% ipython --no-banner

In [1]: import numpy as np

In [2]: import numpy.linalg as la

In [3]: np.set_printoptions(precision=3, suppress=True, linewidth=120)

In [4]: X = 0.5 ** np.abs(np.subtract.outer(np.arange(15), np.arange(15)))

In [5]: X.round(3) + 0
Out[5]: 
array([[1.   , 0.5  , 0.25 , 0.125, 0.062, 0.031, 0.016, 0.008, 0.004, 0.002, 0.001, 0.   , 0.   , 0.   , 0.   ],
       [0.5  , 1.   , 0.5  , 0.25 , 0.125, 0.062, 0.031, 0.016, 0.008, 0.004, 0.002, 0.001, 0.   , 0.   , 0.   ],
       [0.25 , 0.5  , 1.   , 0.5  , 0.25 , 0.125, 0.062, 0.031, 0.016, 0.008, 0.004, 0.002, 0.001, 0.   , 0.   ],
       [0.125, 0.25 , 0.5  , 1.   , 0.5  , 0.25 , 0.125, 0.062, 0.031, 0.016, 0.008, 0.004, 0.002, 0.001, 0.   ],
       [0.062, 0.125, 0.25 , 0.5  , 1.   , 0.5  , 0.25 , 0.125, 0.062, 0.031, 0.016, 0.008, 0.004, 0.002, 0.001],
       [0.031, 0.062, 0.125, 0.25 , 0.5  , 1.   , 0.5  , 0.25 , 0.125, 0.062, 0.031, 0.016, 0.008, 0.004, 0.002],
       [0.016, 0.031, 0.062, 0.125, 0.25 , 0.5  , 1.   , 0.5  , 0.25 , 0.125, 0.062, 0.031, 0.016, 0.008, 0.004],
       [0.008, 0.016, 0.031, 0.062, 0.125, 0.25 , 0.5  , 1.   , 0.5  , 0.25 , 0.125, 0.062, 0.031, 0.016, 0.008],
       [0.004, 0.008, 0.016, 0.031, 0.062, 0.125, 0.25 , 0.5  , 1.   , 0.5  , 0.25 , 0.125, 0.062, 0.031, 0.016],
       [0.002, 0.004, 0.008, 0.016, 0.031, 0.062, 0.125, 0.25 , 0.5  , 1.   , 0.5  , 0.25 , 0.125, 0.062, 0.031],
       [0.001, 0.002, 0.004, 0.008, 0.016, 0.031, 0.062, 0.125, 0.25 , 0.5  , 1.   , 0.5  , 0.25 , 0.125, 0.062],
       [0.   , 0.001, 0.002, 0.004, 0.008, 0.016, 0.031, 0.062, 0.125, 0.25 , 0.5  , 1.   , 0.5  , 0.25 , 0.125],
       [0.   , 0.   , 0.001, 0.002, 0.004, 0.008, 0.016, 0.031, 0.062, 0.125, 0.25 , 0.5  , 1.   , 0.5  , 0.25 ],
       [0.   , 0.   , 0.   , 0.001, 0.002, 0.004, 0.008, 0.016, 0.031, 0.062, 0.125, 0.25 , 0.5  , 1.   , 0.5  ],
       [0.   , 0.   , 0.   , 0.   , 0.001, 0.002, 0.004, 0.008, 0.016, 0.031, 0.062, 0.125, 0.25 , 0.5  , 1.   ]])

In [6]: w, V = la.eigh(X)

In [7]: np.abs(V[:, -1]).round(6).argmax()
Out[7]: np.int64(7)

In [8]: print(np.abs(V[:, -1]))
[0.113 0.166 0.215 0.256 0.29  0.315 0.33  0.335 0.33  0.315 0.29  0.256 0.215 0.166 0.113]

In [9]: print(np.unique(w.round(6) + 0, return_counts=True)[1])
[1 1 1 1 1 1 1 1 1 1 1 1 1 1 1]
